$ python -q
>>> import numpy as np
>>> np.set_printoptions(precision=2, suppress=True, linewidth=100, legacy="1.25")
>>> rd = lambda a: np.round(a, 2) + 0
>>> other = np.array([[2, -3], [0, 0]])
>>> M = np.kron(np.eye(2, dtype=int), other)
>>> M
array([[ 2, -3,  0,  0],
       [ 0,  0,  0,  0],
       [ 0,  0,  2, -3],
       [ 0,  0,  0,  0]])
>>> [int(np.linalg.matrix_rank(np.linalg.matrix_power(M, p))) for p in range(1, 5)]
[2, 2, 2, 2]
>>> U, sigma, Vt = np.linalg.svd(M)
>>> V = Vt[:(sigma > 1e-8).sum()]
>>> rng = np.random.default_rng(6860)
>>> x0 = M[1] + -3 * M[0] + rng.integers(2) * np.eye(4)[3]
>>> x0
array([-6.,  9.,  0.,  0.])
>>> rd(np.diag(V.T @ V))
array([0.31, 0.69, 0.31, 0.69])
>>> rd(np.sort(np.linalg.eigvals(M).real))
array([0., 0., 2., 2.])
>>> M @ M
array([[ 4, -6,  0,  0],
       [ 0,  0,  0,  0],
       [ 0,  0,  4, -6],
       [ 0,  0,  0,  0]])
>>> rd(np.linalg.det(M))
0.0
>>> W0 = np.array([[0, 0, 1, -1, 0],
...     [0, 0, 4, 1, -3],
...     [-1, -4, 0, 6, -2],
...     [1, -1, -6, 0, -1],
...     [0, 3, 2, 1, 0]])
>>> W0
array([[ 0,  0,  1, -1,  0],
       [ 0,  0,  4,  1, -3],
       [-1, -4,  0,  6, -2],
       [ 1, -1, -6,  0, -1],
       [ 0,  3,  2,  1,  0]])
>>> rd(np.trace(np.linalg.pinv(W0) @ W0))
4.0
>>> np.unique(W0.round(6), axis=0).shape
(5, 5)
>>> np.allclose(W0[:-1].T @ np.linalg.lstsq(W0[:-1].T, W0[-1])[0], W0[-1])
True
>>> x0 = np.array([-4, 4, 9, -5, -7])
>>> x0 @ W0 @ x0
0
>>> rd(np.linalg.eigvals(W0).real)
array([0., 0., 0., 0., 0.])
>>> rd(np.linalg.det(W0))
0.0
>>> q = np.linalg.solve(np.eye(5) - W0, np.eye(5) + W0)
>>> rd(np.linalg.det(q))
1.0
>>> labels = rng.permutation(5)
>>> labels
array([2, 4, 3, 0, 1])
>>> other = W0[labels][:, labels]
>>> np.trace(other)
0
>>> data = np.array([[0, 1, 1, 0, 0],
...     [1, 0, 0, 0, 1],
...     [1, 0, 0, 0, 1],
...     [0, 0, 0, 0, 1],
...     [0, 1, 1, 1, 0]])
>>> ev, V = np.linalg.eigh(data)
>>> x0 = np.array([5, 1, -1, 4, -2])
>>> np.abs(data).sum(axis=1).max(), rd(np.abs(ev).max())
(3, 2.14)
>>> rd(np.linalg.eigvalsh(data[1:, 1:]))
array([-1.73,  0.  ,  0.  ,  1.73])
>>> (np.sign(V[:, -1].round(6)) == np.sign(V[0, -1].round(6))).astype(int)
array([1, 1, 1, 1, 1])
>>> rd(V * np.maximum(ev, 0) @ V.T)
array([[0.61, 0.5 , 0.5 , 0.  , 0.36],
       [0.5 , 0.48, 0.48, 0.18, 0.5 ],
       [0.5 , 0.48, 0.48, 0.18, 0.5 ],
       [0.  , 0.18, 0.18, 0.43, 0.5 ],
       [0.36, 0.5 , 0.5 , 0.5 , 0.79]])
>>> rd(V * np.abs(ev) @ V.T)
array([[1.22, 0.  , 0.  , 0.  , 0.71],
       [0.  , 0.97, 0.97, 0.36, 0.  ],
       [0.  , 0.97, 0.97, 0.36, 0.  ],
       [0.  , 0.36, 0.36, 0.86, 0.  ],
       [0.71, 0.  , 0.  , 0.  , 1.58]])
>>> U, sigma, Vt = np.linalg.svd(data)
>>> V = Vt[:(sigma > 1e-8).sum()]
>>> x0 = data[1] + 3 * data[2] + rng.integers(2) * np.eye(5)[2]
>>> x0
array([4., 0., 0., 0., 4.])
>>> rd(np.diag(V.T @ V))
array([1. , 0.5, 0.5, 1. , 1. ])
>>> rd(np.linalg.norm(x0 - V.T @ V @ x0))
0.0
>>> other = np.array([[-0.6, -1.9],
...     [0.2, -2.4],
...     [-0.1, -1.3],
...     [-0.6, -0.6],
...     [-2.6, -0.2],
...     [0.7, -2.9],
...     [2.6, -1.2]])
>>> W2 = np.array([[0.5, 0.8, -1.5, 0.0, -2.0], [0.5, 0.6, 0.5, -0.6, 0.6]])
>>> E = other @ W2
>>> rd(E)
array([[-1.25, -1.62, -0.05,  1.14,  0.06],
       [-1.1 , -1.28, -1.5 ,  1.44, -1.84],
       [-0.7 , -0.86, -0.5 ,  0.78, -0.58],
       [-0.6 , -0.84,  0.6 ,  0.36,  0.84],
       [-1.4 , -2.2 ,  3.8 ,  0.12,  5.08],
       [-1.1 , -1.18, -2.5 ,  1.74, -3.14],
       [ 0.7 ,  1.36, -4.5 ,  0.72, -5.92]])
>>> rd(E.sum(axis=0))
array([-5.45, -6.62, -4.65,  6.3 , -5.5 ])
>>> E[:, 5]
Traceback (most recent call last):
  File "<python-input-50>", line 1, in <module>
    E[:, 5]
    ~^^^^^^
IndexError: index 5 is out of bounds for axis 1 with size 5
>>> np.unravel_index(np.abs(E).argmax(), E.shape)
(6, 4)
>>> np.linalg.matrix_rank(E)
2
>>> rd(np.linalg.norm(E))
12.15
>>> r = np.linalg.matrix_rank(E)
>>> r
2
>>> N = np.linalg.svd(E)[2][r:].T
>>> [int(np.linalg.matrix_rank(np.delete(E, i, axis=0))) for i in range(7)]
[2, 2, 2, 2, 2, 2, 2]
>>> rd(N @ N.T)
array([[ 0.72, -0.37,  0.  ,  0.26,  0.03],
       [-0.37,  0.51,  0.04,  0.32,  0.09],
       [ 0.  ,  0.04,  0.64,  0.11, -0.47],
       [ 0.26,  0.32,  0.11,  0.74,  0.11],
       [ 0.03,  0.09, -0.47,  0.11,  0.39]])
>>> [int(np.linalg.matrix_rank(E[:, :j + 1])) for j in range(5)]
[1, 2, 2, 2, 2]
>>> [int(np.linalg.matrix_rank(E[:i])) for i in range(1, len(E) + 1)]
[1, 2, 2, 2, 2, 2, 2]
>>> np.allclose(E @ N, 0)
True
>>> rd(E @ N)
array([[0., 0., 0.],
       [0., 0., 0.],
       [0., 0., 0.],
       [0., 0., 0.],
       [0., 0., 0.],
       [0., 0., 0.],
       [0., 0., 0.]])
>>> np.linalg.cond(E) > 100
True
>>> rd(np.linalg.norm(E, 2) / np.linalg.norm(E))
0.92
>>> np.linalg.matrix_rank(E, rtol=0.1)
2
>>> ang = np.radians(72)
>>> Rm = np.eye(5)
>>> Rm[1, 1] = Rm[4, 4] = np.cos(ang)
>>> Rm[1, 4], Rm[4, 1] = -np.sin(ang), np.sin(ang)
>>> rd(Rm)
array([[ 1.  ,  0.  ,  0.  ,  0.  ,  0.  ],
       [ 0.  ,  0.31,  0.  ,  0.  , -0.95],
       [ 0.  ,  0.  ,  1.  ,  0.  ,  0.  ],
       [ 0.  ,  0.  ,  0.  ,  1.  ,  0.  ],
       [ 0.  ,  0.95,  0.  ,  0.  ,  0.31]])
>>> other = E @ Rm.T
>>> rd(np.linalg.det(Rm)), rd(np.trace(Rm))
(1.0, 3.62)
>>> rd(np.abs(other - E).max(axis=0))
array([0.  , 4.69, 0.  , 0.  , 5.6 ])
>>> U, sigma, Vt = np.linalg.svd(E)
>>> rd(sigma)
array([11.12,  4.9 ,  0.  ,  0.  ,  0.  ])
>>> other = U[:, :2] @ np.diag(sigma[:2]) @ Vt[:2]
>>> np.linalg.matrix_rank(E, rtol=0.05)
2
>>> rd(np.linalg.norm(E - other) / np.linalg.norm(E))
0.0
>>> rd(np.linalg.norm(E - other, 2)), rd(sigma[2])
(0.0, 0.0)
>>> mat = np.load("case19.npy")
>>> mat
array([[  2.99,  -1.15,   4.41, -19.23,  -0.74],
       [ 11.29,   9.87,  11.93,  -2.03,   5.35],
       [ -9.3 ,  14.37,  -4.45,   3.19,  -8.78],
       [ -6.86,  -4.13,  10.62,  -6.28, -13.56],
       [ -1.09,   5.17,  -2.26, -12.82, -14.24],
       [-11.12,  -4.76,   0.13,  -9.08,  13.08],
       [ -5.9 ,   3.18,  17.1 ,   2.75,   7.42],
       [-12.92,   4.31,   8.45,  11.84,  -1.73],
       [ -0.23,  13.97, -13.84,  -3.37,  -1.29],
       [ -5.14,   6.84, -12.51,   2.52,  12.81],
       [ -0.69,   0.45, -16.73, -10.19,   3.95],
       [ -8.15,   1.29,  -0.55, -14.86,  10.52],
       [ -9.84,   8.27, -14.76,   3.86,   1.42],
       [  1.58,   4.67, -14.35,  -8.74,   9.67],
       [-17.44,  -0.04,   2.67,   3.58,   8.72],
       [ -4.24,   8.41, -10.8 ,   9.32, -10.39],
       [ -5.38,   4.39,  -4.38,   0.53, -18.23],
       [ -4.4 ,   7.71, -11.99,  -1.38,  13.25],
       [ 18.25,  -0.06,  -5.02,  -5.04,  -4.05],
       [  8.95, -12.05,  11.01,   7.28,   0.65],
       [  2.03,   8.37, -11.61,  12.45,   6.  ],
       [  1.11,   9.61,  -4.76,  16.82,  -0.86],
       [ -3.54,  -0.39,  13.35,   4.86, -13.62],
       [ -4.34,  -5.35, -18.1 ,  -4.79,   1.45],
       [  5.55,  -2.48, -13.83, -13.04,   1.32]])
>>> hat = mat @ np.linalg.solve(mat.T @ mat, mat.T)
>>> np.linalg.matrix_rank(np.eye(25) - hat)
20
>>> x0 = np.array([2, 3, 0, 1, 2])
>>> rhs = mat @ x0
>>> rd(np.linalg.solve(mat.T @ mat, mat.T @ rhs))
array([2., 3., 0., 1., 2.])
>>> rd(np.linalg.pinv(mat) @ mat)
array([[1., 0., 0., 0., 0.],
       [0., 1., 0., 0., 0.],
       [0., 0., 1., 0., 0.],
       [0., 0., 0., 1., 0.],
       [0., 0., 0., 0., 1.]])
>>> rhs = rhs + 0.1 * rng.normal(size=25)
>>> rd(rhs)
array([-18.2 ,  60.93,  10.07, -59.67, -28.05, -19.4 ,  15.1 ,  -4.54,  35.64,  38.27,  -2.43,
        -6.39,  11.68,  27.79, -13.85,   5.24, -33.78,  39.56,  23.27,  -9.45,  53.61,  46.06,
       -30.84, -26.69,  -6.53])
>>> c, *_ = np.linalg.lstsq(mat, rhs)
>>> c.round()
array([ 2.,  3., -0.,  1.,  2.])
>>> rd(mat.T @ (rhs - mat @ c))
array([0., 0., 0., 0., 0.])
>>> rd(np.linalg.norm(rhs - mat @ c))
0.53
>>> rd(c)
array([2.01, 3.  , 0.  , 1.  , 2.01])
>>> [round(float(np.linalg.norm(np.linalg.solve(mat.T @ mat + lam * np.eye(5), mat.T @ rhs))), 2) for lam in (0, 1, 10, 100)]
[4.25, 4.24, 4.21, 3.88]
>>> labels = mat[:, 0] > np.median(mat[:, 0])
>>> r0 = mat[labels].mean(axis=0) - mat[~labels].mean(axis=0)
>>> ((mat - mat.mean(axis=0)) @ r0 > 0).astype(int)
array([1, 1, 0, 0, 1, 0, 0, 0, 1, 0, 1, 0, 0, 1, 0, 0, 0, 0, 1, 1, 1, 0, 0, 0, 1])
>>> np.argsort(-np.abs(r0).round(6), kind="stable")
array([0, 3, 4, 2, 1])
>>> Ac = mat - mat.mean(axis=0)
>>> V = np.linalg.svd(Ac)[2][:4]
>>> other = Ac - Ac @ V.T @ V
>>> rd(np.diag(V.T @ V))
array([1.  , 0.19, 0.93, 0.9 , 0.99])
>>> rd((Ac @ V.T).std(axis=0))
array([11.16,  9.62,  8.72,  7.27])
>>> q, _ = np.linalg.qr(np.array([[0.7, 0.2, -1.0, -1.1, 0.7],
...     [1.3, 0.2, 0.8, 1.4, -2.3],
...     [-1.6, 0.7, 0.2, 0.3, -0.7],
...     [1.0, 0.9, -0.2, 1.0, -1.2],
...     [-0.3, -1.3, -0.8, -1.4, 0.2]]))
>>> V, _ = np.linalg.qr(np.array([[0.6, 2.1, 0.4, 0.3, -1.2],
...     [-0.4, -1.2, 0.6, 1.4, -0.6],
...     [-0.2, -0.2, 0.1, 0.0, -0.3],
...     [0.7, 0.7, -0.2, -0.3, -0.3],
...     [-0.3, -1.1, -1.3, -1.2, 1.5]]))
>>> sigma = 3 * 0.9 ** np.arange(5)
>>> feats = q[:, :5] * sigma @ V[:5]
>>> rd(feats)
array([[-0.37, -1.76,  0.58,  0.18, -1.41],
       [ 1.55, -0.96,  0.94, -0.77,  1.07],
       [-1.08,  1.34,  1.83,  0.81,  0.07],
       [ 0.98,  0.58,  0.57, -1.41, -1.58],
       [ 1.33,  0.21, -0.6 ,  1.95, -0.48]])
>>> [round(float(x), 2) for x in np.linalg.svd(W0, compute_uv=False)[:3]]
[7.85, 7.85, 2.71]
>>> rd(np.linalg.norm(W0, 2) / np.linalg.norm(W0))
0.67
>>> np.linalg.matrix_rank(W0, rtol=0.1)
4
